$ python -q
>>> import numpy as np
>>> from numpy import linalg as LA
>>> np.set_printoptions(suppress=True, linewidth=140)
>>> M2 = np.array([[3, 3, 0], [2, 1, 0], [0, 3, 2], [3, 2, 3]])
>>> cent = np.array([[3, -2, 1, -1, -1, -3, -3, -3, 1, 3],
...     [1, -2, 2, 1, 1, 0, 2, -3, -3, -2],
...     [-3, -3, -1, 1, 1, -2, 2, 1, -1, 1]])
>>> rng = np.random.default_rng(23)
>>> arr = M2 @ cent + 0.1 * rng.normal(size=(4, 10))
>>> arr.round(3)
array([[ 12.055, -11.978,   8.994,  -0.232,   0.043,  -9.213,  -2.909, -17.939,  -5.917,   3.083],
       [  7.03 ,  -6.054,   3.969,  -0.849,  -1.058,  -6.023,  -4.072,  -9.052,  -1.031,   4.026],
       [ -3.029, -12.035,   3.938,   5.009,   4.866,  -3.995,  10.131,  -7.077, -11.005,  -3.718],
       [  1.901, -19.162,   3.957,   2.181,   2.204, -15.122,   1.057, -12.   ,  -6.059,   7.805]])
>>> U, sigma, vt = LA.svd(arr, full_matrices=False)
>>> np.allclose(U * sigma @ vt, arr)
True
>>> np.abs(U[:, 0]).round(6).argmax()
np.int64(3)
>>> np.round(np.abs(vt[0]), 3)
array([0.217, 0.577, 0.239, 0.062, 0.064, 0.416, 0.028, 0.537, 0.263, 0.152])
>>> M2 = np.array([[1, 1], [1, -1]])
>>> F = np.kron(M2, np.kron(M2, M2))[rng.permutation(8)][:4]
>>> F
array([[ 1,  1, -1, -1,  1,  1, -1, -1],
       [ 1, -1,  1, -1, -1,  1, -1,  1],
       [ 1, -1, -1,  1, -1,  1,  1, -1],
       [ 1,  1,  1,  1, -1, -1, -1, -1]])
>>> vec = np.array([3, 1, 3, -3, -2, 4, -1, -4])
>>> F @ np.eye(8)[6]
array([-1., -1.,  1., -1.])
>>> vec @ F
Traceback (most recent call last):
  File "<python-input-17>", line 1, in <module>
    vec @ F
    ~~~~^~~
ValueError: matmul: Input operand 1 has a mismatch in its core dimension 0, with gufunc signature (n?,k),(k,m?)->(n?,m?) (size 4 is different from 8)
>>> F @ np.ones(8)
array([0., 0., 0., 0.])
>>> F * vec
array([[ 3,  1, -3,  3, -2,  4,  1,  4],
       [ 3, -1,  3,  3,  2,  4,  1, -4],
       [ 3, -1, -3, -3,  2,  4, -1,  4],
       [ 3,  1,  3, -3,  2, -4,  1,  4]])
>>> np.sign((F @ vec).round(6))
array([1, 1, 1, 1])
>>> F @ (2 * vec)
array([22, 22, 10, 14])
>>> LA.norm(F @ vec) <= LA.norm(F, 2) * LA.norm(vec) + 1e-9
np.True_
>>> (F @ vec).argmax()
np.int64(0)
>>> r0 = np.array([2, 3, 1])
>>> np.correlate(F[1], F[3], "full")
array([-1,  0, -1,  0,  3,  0,  3,  0, -3,  0, -3,  0,  1,  0,  1])
>>> np.convolve(F[1], r0)
array([ 2,  1,  0,  0, -4, -2,  0,  0,  2,  1])
>>> W0 = np.loadtxt("dump.csv", delimiter=",")
>>> W0
array([[ 0.417,  0.241,  0.757, -0.212],
       [-0.058,  0.999,  1.98 ,  0.759],
       [ 2.065,  1.32 ,  6.11 , -1.407],
       [ 2.105, -0.742,  4.788, -0.044],
       [ 0.775,  2.916,  2.168,  0.239],
       [ 2.938,  1.505,  0.974, -4.66 ],
       [ 1.768,  1.261,  0.217,  0.465],
       [-0.86 ,  2.034, -0.915,  2.375],
       [-1.218, -0.625, -2.037, -0.488],
       [-3.629,  2.116, -2.571,  0.236]])
>>> vec = np.array([3, 0, 1, 0])
>>> target = W0 @ vec
>>> beta, lr = np.zeros(4), 1 / LA.norm(W0, 2) ** 2
>>> for i in range(200):
...     beta -= lr * W0.T @ (W0 @ beta - target)
...     if i % 50 == 0: print(i, round(LA.norm(W0 @ beta - target), 3))
... 
0 5.944
50 0.129
100 0.003
150 0.0
>>> beta.round(3) + 0
array([3., 0., 1., 0.])
>>> C2 = np.cov(W0, rowvar=False)
>>> C2.round(3)
array([[ 3.864, -0.366,  3.943, -1.882],
       [-0.366,  1.395, -0.438,  0.201],
       [ 3.943, -0.438,  7.654, -1.115],
       [-1.882,  0.201, -1.115,  3.309]])
>>> np.round(np.median(W0, axis=0), 3)
array([0.596, 1.29 , 0.865, 0.096])
>>> np.round(np.corrcoef(W0[:, 2], W0[:, 1])[0, 1], 3)
np.float64(-0.134)
>>> np.argsort(-W0.std(axis=0).round(6), kind="stable")
array([2, 0, 3, 1])
>>> np.argwhere(np.triu(np.abs(np.corrcoef(W0.T)) > 0.8, 1))
array([], shape=(0, 2), dtype=int64)
>>> np.round(W0.std(axis=0), 3)
array([1.865, 1.121, 2.625, 1.726])
>>> np.round(np.corrcoef(W0.T), 3)
array([[ 1.   , -0.158,  0.725, -0.526],
       [-0.158,  1.   , -0.134,  0.093],
       [ 0.725, -0.134,  1.   , -0.221],
       [-0.526,  0.093, -0.221,  1.   ]])
>>> M2 = F[0, 0] * F[1:] - np.outer(F[1:, 0], F[0])
>>> M2
array([[ 0, -2,  2,  0, -2,  0,  0,  2],
       [ 0, -2,  0,  2, -2,  0,  2,  0],
       [ 0,  0,  2,  2, -2, -2,  0,  0]])
>>> np.flatnonzero(~M2.round(6).any(axis=1))
array([], dtype=int64)
>>> vec = np.array([1, -2, -2, -2])
>>> target = W0 @ vec
>>> np.round(LA.solve(W0.T @ W0, W0.T @ target), 3)
array([ 1., -2., -2., -2.])
>>> np.round(LA.lstsq(W0, target)[0], 3)
array([ 1., -2., -2., -2.])
>>> target.round(3)
array([-1.155, -7.534, -9.981, -5.899, -9.871,  7.3  , -2.118, -7.848,  5.082, -3.191])
>>> np.round(LA.pinv(W0) @ W0, 3) + 0
array([[1., 0., 0., 0.],
       [0., 1., 0., 0.],
       [0., 0., 1., 0.],
       [0., 0., 0., 1.]])
>>> target = target + 0.3 * rng.normal(size=10)
>>> target.round(3)
array([ -0.594,  -7.181, -10.328,  -5.978,  -9.56 ,   6.9  ,  -2.236,  -7.78 ,   4.597,  -3.562])
>>> beta, *_ = LA.lstsq(W0, target)
>>> round(float(LA.norm(target - W0 @ beta)), 3)
0.911
>>> beta.round()
array([ 1., -2., -2., -2.])
>>> J = np.load("x.npy")
>>> J
array([[  3,   3,   6,   0,   0,   0,   0,   3,   3],
       [  7,   7,  14,   0,   0,   0,   0,   7,   7],
       [ -4,  -4,  -8,   0,   0,   0,   0,  -4,  -4],
       [  6,   6,  12,   0,   0,   0,   0,   6,   6],
       [ -5,  -5, -10,   0,   0,   0,   0,  -5,  -5],
       [ -8,  -8, -16,   0,   0,   0,   0,  -8,  -8],
       [ -6,  -6, -12,   0,   0,   0,   0,  -6,  -6]])
>>> M2 = J / np.sqrt((J ** 2).mean(axis=1, keepdims=True))
>>> np.round(J - J.mean(axis=1, keepdims=True), 3)
array([[  1.   ,   1.   ,   4.   ,  -2.   ,  -2.   ,  -2.   ,  -2.   ,   1.   ,   1.   ],
       [  2.333,   2.333,   9.333,  -4.667,  -4.667,  -4.667,  -4.667,   2.333,   2.333],
       [ -1.333,  -1.333,  -5.333,   2.667,   2.667,   2.667,   2.667,  -1.333,  -1.333],
       [  2.   ,   2.   ,   8.   ,  -4.   ,  -4.   ,  -4.   ,  -4.   ,   2.   ,   2.   ],
       [ -1.667,  -1.667,  -6.667,   3.333,   3.333,   3.333,   3.333,  -1.667,  -1.667],
       [ -2.667,  -2.667, -10.667,   5.333,   5.333,   5.333,   5.333,  -2.667,  -2.667],
       [ -2.   ,  -2.   ,  -8.   ,   4.   ,   4.   ,   4.   ,   4.   ,  -2.   ,  -2.   ]])
>>> U, sigma, vt = LA.svd(J)
>>> evecs = vt[:(sigma > 1e-8).sum()]
>>> vec = J[5] + -3 * J[3] + rng.integers(2) * np.eye(9)[3]
>>> vec
array([-26., -26., -52.,   0.,   0.,   0.,   0., -26., -26.])
>>> np.round(np.diag(evecs.T @ evecs), 3)
array([0.125, 0.125, 0.5  , 0.   , 0.   , 0.   , 0.   , 0.125, 0.125])
>>> np.allclose(evecs.T @ evecs @ vec, vec)
True
>>> np.round(evecs.T @ evecs, 3)
array([[0.125, 0.125, 0.25 , 0.   , 0.   , 0.   , 0.   , 0.125, 0.125],
       [0.125, 0.125, 0.25 , 0.   , 0.   , 0.   , 0.   , 0.125, 0.125],
       [0.25 , 0.25 , 0.5  , 0.   , 0.   , 0.   , 0.   , 0.25 , 0.25 ],
       [0.   , 0.   , 0.   , 0.   , 0.   , 0.   , 0.   , 0.   , 0.   ],
       [0.   , 0.   , 0.   , 0.   , 0.   , 0.   , 0.   , 0.   , 0.   ],
       [0.   , 0.   , 0.   , 0.   , 0.   , 0.   , 0.   , 0.   , 0.   ],
       [0.   , 0.   , 0.   , 0.   , 0.   , 0.   , 0.   , 0.   , 0.   ],
       [0.125, 0.125, 0.25 , 0.   , 0.   , 0.   , 0.   , 0.125, 0.125],
       [0.125, 0.125, 0.25 , 0.   , 0.   , 0.   , 0.   , 0.125, 0.125]])
